$ python -q
>>> import numpy as np
>>> from numpy import linalg as LA
>>> np.set_printoptions(suppress=True, linewidth=140)
>>> mat = np.array([[1, 0, 0], [-2, -6, 0], [1, 0, 6]])
>>> print(mat)
[[ 1  0  0]
 [-2 -6  0]
 [ 1  0  6]]
>>> print(mat.mean(axis=0))
[ 0. -2.  2.]
>>> print(mat.shape)
(3, 3)
>>> print(np.round(LA.svd(mat, compute_uv=False), 2))
[6.41 6.   0.94]
>>> print(np.diff(mat, axis=0))
[[-3 -6  0]
 [ 3  6  6]]
>>> print(mat.sum(axis=1))
[ 1 -8  7]
>>> rng = np.random.default_rng(17)
>>> J = np.eye(6, dtype=int)[rng.permutation(6)]
>>> print(J)
[[0 1 0 0 0 0]
 [1 0 0 0 0 0]
 [0 0 0 0 1 0]
 [0 0 1 0 0 0]
 [0 0 0 0 0 1]
 [0 0 0 1 0 0]]
>>> vec = np.array([3, 2, 2, 1, 2, 0])
>>> print(np.sign((J @ vec).round(6)))
[1 1 1 1 0 1]
>>> print(LA.norm(J @ vec) <= LA.norm(J, 2) * LA.norm(vec) + 1e-9)
True
>>> print(J @ np.eye(6)[2])
[0. 0. 0. 1. 0. 0.]
>>> print(J @ np.ones(6))
[1. 1. 1. 1. 1. 1.]
>>> print(J @ (2 * vec))
[4 6 4 4 0 2]
>>> labels = rng.permutation(6)
>>> print(labels)
[5 3 4 1 0 2]
>>> out = J[labels][:, labels]
>>> print(out)
[[0 1 0 0 0 0]
 [0 0 0 0 0 1]
 [1 0 0 0 0 0]
 [0 0 0 0 1 0]
 [0 0 0 1 0 0]
 [0 0 1 0 0 0]]
>>> print(np.round(np.sort(np.abs(LA.eigvals(out))), 2))
[1. 1. 1. 1. 1. 1.]
>>> print(np.allclose(out, J))
False
>>> W1 = np.array([[1, 2, 2, 0],
...     [1, 0, 1, 2],
...     [1, 0, 2, 0],
...     [1, 1, 1, 1],
...     [2, 1, 1, 0],
...     [0, 2, 2, 2]])
>>> c = np.array([3, -2, -3, 0])
>>> act = np.maximum(J @ W1 + c, 0)
>>> print((act > 0).mean(axis=0))
[1.  0.  0.  0.5]
>>> print(act)
[[4 0 0 2]
 [4 0 0 0]
 [5 0 0 0]
 [4 0 0 0]
 [3 0 0 2]
 [4 0 0 1]]
>>> basis = np.array([[-1, -2], [-3, -1], [-1, 2], [-1, 2]])
>>> print(W1 @ basis)
[[ -9   0]
 [ -4   4]
 [ -3   2]
 [ -6   1]
 [ -6  -3]
 [-10   6]]
>>> print(np.round(act @ LA.pinv(act) @ act, 2) + 0)
[[4. 0. 0. 2.]
 [4. 0. 0. 0.]
 [5. 0. 0. 0.]
 [4. 0. 0. 0.]
 [3. 0. 0. 2.]
 [4. 0. 0. 1.]]
>>> print(np.abs(np.diag(LA.qr(act)[1])) > 1e-9)
[ True False False  True]
>>> print(LA.lstsq(act[:-1].T, act[-1])[2])
2
>>> print(np.allclose(act[:-1].T @ LA.lstsq(act[:-1].T, act[-1])[0], act[-1]))
True
>>> print(round(float(np.trace(LA.pinv(act) @ act)), 2))
2.0
>>> feats = np.load("arr.npy")
>>> print(feats)
[[-1  0  3 -2  1 -1]
 [ 0 -1  0  3 -2  1]
 [ 3  0 -1  0  3 -2]
 [-2  3  0 -1  0  3]
 [ 1 -2  3  0 -1  0]
 [-1  1 -2  3  0 -1]]
>>> C2 = mat.T @ mat
>>> print(np.diag(C2))
[ 6 36 36]
>>> print(np.allclose(C2, C2.T))
True
>>> print(LA.matrix_rank(C2))
3
>>> print(C2)
[[ 6 12  6]
 [12 36  0]
 [ 6  0 36]]
>>> print(round(float(LA.eigvalsh(feats).min()), 2))
-5.91
>>> print(np.all(LA.eigvalsh(feats) > 0))
False
>>> print([round(float(LA.det(feats[:i, :i])), 2) + 0 for i in range(1, 7)])
[-1.0, 1.0, 8.0, 60.0, -128.0, 132.0]
>>> vec = np.array([-2, 1, -2, -2, -2, 0])
>>> rhs = feats @ vec
>>> print(rhs)
[ -2  -3 -10   9  -8   1]
>>> print(np.round(LA.solve(feats, rhs), 2) + 0)
[-2.  1. -2. -2. -2.  0.]
>>> print(np.round(LA.solve(feats, rhs + feats[:, 3]), 2) + 0)
[-2.  1. -2. -1. -2.  0.]
>>> F = np.load("m.npy")
>>> print(F)
[[ 2 -1  1  3]
 [ 0  0  0  0]
 [ 0  0  0  0]
 [ 2 -1 -1  2]
 [ 2 -1 -1  2]
 [-1  1  0  2]
 [-1  1  2  3]
 [ 0  0  0  0]
 [ 0  0  2  1]
 [ 0  0  3  6]
 [ 0  0  0  0]
 [ 0  0  0  0]
 [-1  0  2  1]
 [ 0  0  0  0]
 [ 2 -1 -1  2]
 [-1  1  0  2]
 [-1  0  2  1]
 [ 0  0  0  0]
 [ 0  0  0  0]
 [ 0  0  0  0]
 [ 1  0 -1  4]
 [-1  0  2  1]
 [-1  1  0  2]
 [ 0  0  0  0]
 [ 0  0  0  0]
 [ 0  0  0  0]
 [ 0  0  2  1]
 [ 0  0  0  0]
 [ 0  0  0  0]
 [ 0  0  0  0]
 [ 0  0  0  0]]
>>> labels = F[:, 3] > np.median(F[:, 3])
>>> f = F[labels].mean(axis=0) - F[~labels].mean(axis=0)
>>> print(np.argsort(-np.abs(f).round(6), kind="stable"))
[3 2 0 1]
>>> print(((F - F.mean(axis=0)) @ f > 0).astype(int))
[1 0 0 1 1 1 1 0 1 1 0 0 1 0 1 1 1 0 0 0 1 1 1 0 0 0 1 0 0 0 0]
>>> print(f.round(2))
[0.13 0.   0.8  2.2 ]
>>> Q, r_ = LA.qr(F)
>>> print(np.round(Q @ r_, 2) + 0)
[[ 2. -1.  1.  3.]
 [ 0.  0.  0.  0.]
 [ 0.  0.  0.  0.]
 [ 2. -1. -1.  2.]
 [ 2. -1. -1.  2.]
 [-1.  1.  0.  2.]
 [-1.  1.  2.  3.]
 [ 0.  0.  0.  0.]
 [ 0.  0.  2.  1.]
 [ 0.  0.  3.  6.]
 [ 0.  0.  0.  0.]
 [ 0.  0.  0.  0.]
 [-1.  0.  2.  1.]
 [ 0.  0.  0.  0.]
 [ 2. -1. -1.  2.]
 [-1.  1.  0.  2.]
 [-1.  0.  2.  1.]
 [ 0.  0.  0.  0.]
 [ 0.  0.  0.  0.]
 [ 0.  0.  0.  0.]
 [ 1.  0. -1.  4.]
 [-1.  0.  2.  1.]
 [-1.  1.  0.  2.]
 [ 0.  0.  0.  0.]
 [ 0.  0.  0.  0.]
 [ 0.  0.  0.  0.]
 [ 0.  0.  2.  1.]
 [ 0.  0.  0.  0.]
 [ 0.  0.  0.  0.]
 [ 0.  0.  0.  0.]
 [ 0.  0.  0.  0.]]
>>> print(r_.round(2))
[[-4.9   2.45  2.65 -2.04]
 [ 0.   -1.41  1.77 -3.54]
 [ 0.    0.   -5.28 -7.33]
 [ 0.    0.    0.   -5.35]]
>>> Xc = (F - F.mean(axis=0)) / F.std(axis=0)
>>> print(np.round(Xc.std(axis=0), 2))
[1. 1. 1. 1.]
>>> c = LA.lstsq(np.delete(Xc, 0, axis=1), Xc[:, 0])[0]
>>> print(c.round(2))
[-0.77 -0.4   0.32]
>>> C2 = np.cov(F, rowvar=False)
>>> print(round(np.corrcoef(F[:, 0], F[:, 1])[0, 1], 2))
-0.87
>>> print(np.argsort(-F.std(axis=0).round(6), kind="stable"))
[3 2 0 1]
>>> print(C2.round(2))
[[ 0.8  -0.4  -0.46  0.26]
 [-0.4   0.27  0.13  0.  ]
 [-0.46  0.13  1.11  0.47]
 [ 0.26  0.    0.47  2.13]]
>>> out = np.array([[3, -2], [-2, 3]])
>>> data = np.tile(out, (2, 2))
>>> print(data)
[[ 3 -2  3 -2]
 [-2  3 -2  3]
 [ 3 -2  3 -2]
 [-2  3 -2  3]]
>>> print(np.allclose(data[:-1].T @ LA.lstsq(data[:-1].T, data[-1])[0], data[-1]))
True
>>> print(LA.lstsq(data[:-1].T, data[-1])[2])
2
>>> print((data @ data)[0])
[ 26 -24  26 -24]
>>> print(np.fft.fft(data[0]))
[ 2.+0.j  0.+0.j 10.+0.j  0.+0.j]
>>> print(data @ (-1.0) ** np.arange(4))
[ 10. -10.  10. -10.]
>>> evals, V = LA.eigvalsh(data)
Traceback (most recent call last):
  File "<python-input-78>", line 1, in <module>
    evals, V = LA.eigvalsh(data)
    ^^^^^^^^
ValueError: too many values to unpack (expected 2)
>>> evals, V = LA.eigh(data)
>>> print(np.round(LA.eigvalsh(data + 2 * np.eye(4)), 2))
[ 2.  2.  4. 12.]
>>> print(np.round(LA.svd(data, compute_uv=False), 2) + 0)
[10.  2.  0.  0.]
>>> print((evals > 1e-8).sum(), (evals < -1e-8).sum())
2 0
>>> print(evals.round(2) + 0)
[ 0.  0.  2. 10.]
>>> print(np.round(V.T @ V, 2) + 0)
[[1. 0. 0. 0.]
 [0. 1. 0. 0.]
 [0. 0. 1. 0.]
 [0. 0. 0. 1.]]
>>> print(np.round(np.abs(V[:, -1]), 2))
[0.5 0.5 0.5 0.5]
>>> rank = LA.matrix_rank(data)
>>> print(rank)
2
>>> null = LA.svd(data)[2][rank:].T
>>> print(null.shape)
(4, 2)
>>> print(np.round(null @ null.T, 2) + 0)
[[ 0.5  0.  -0.5  0. ]
 [ 0.   0.5  0.  -0.5]
 [-0.5  0.   0.5  0. ]
 [ 0.  -0.5  0.   0.5]]
>>> print(LA.matrix_rank(data.T @ data), LA.matrix_rank(data @ data.T))
2 2
>>> print([int(LA.matrix_rank(data[:, :j + 1])) for j in range(4)])
[1, 2, 2, 2]
>>> print([int(LA.matrix_rank(np.delete(data, i, axis=0))) for i in range(4)])
[2, 2, 2, 2]
>>> P = np.triu(np.array([[-5, 0, -4, 2], [-4, -1, -1, 3], [3, 1, -3, 0], [4, -2, -2, -5]]), 1) + np.eye(4)
>>> out = P @ data @ LA.inv(P)
>>> print(out)
[[-13.  12. -53.   2.]
 [-11.  14. -41.  -6.]
 [  3.  -2.  13.  -2.]
 [ -2.   3.  -7.  -2.]]
>>> m1 = np.load("sample1.npy")
>>> print(m1)
[[ 282    4   66  -41  -45   35   95   -1]
 [   4  220  -30   -2  -32    3  160  -68]
 [  66  -30  161  -56    0   32   75  -20]
 [ -41   -2  -56   79  -27   48  -45   94]
 [ -45  -32    0  -27  231  -87   15  -18]
 [  35    3   32   48  -87  197  -25  168]
 [  95  160   75  -45   15  -25  220 -108]
 [  -1  -68  -20   94  -18  168 -108  235]]
>>> rank = LA.matrix_rank(m1)
>>> print(rank)
7
>>> null = LA.svd(m1)[2][rank:].T
>>> print(null.shape)
(8, 1)
>>> print(LA.matrix_rank(m1.T @ m1), LA.matrix_rank(m1 @ m1.T))
7 7
>>> print(np.round(null[:, 0] / null[np.abs(null[:, 0]).round(6).argmax(), 0], 2))
[ 0.33  0.53  0.55  1.    0.41  0.45 -0.94 -0.92]
>>> print([int(LA.matrix_rank(m1[:i])) for i in range(1, len(m1) + 1)])
[1, 2, 3, 4, 5, 6, 7, 7]
>>> print([int(LA.matrix_rank(np.delete(m1, i, axis=0))) for i in range(8)])
[7, 7, 7, 7, 7, 7, 7, 7]
>>> print([int(LA.matrix_rank(m1[:, :j + 1])) for j in range(8)])
[1, 2, 3, 4, 5, 6, 7, 7]
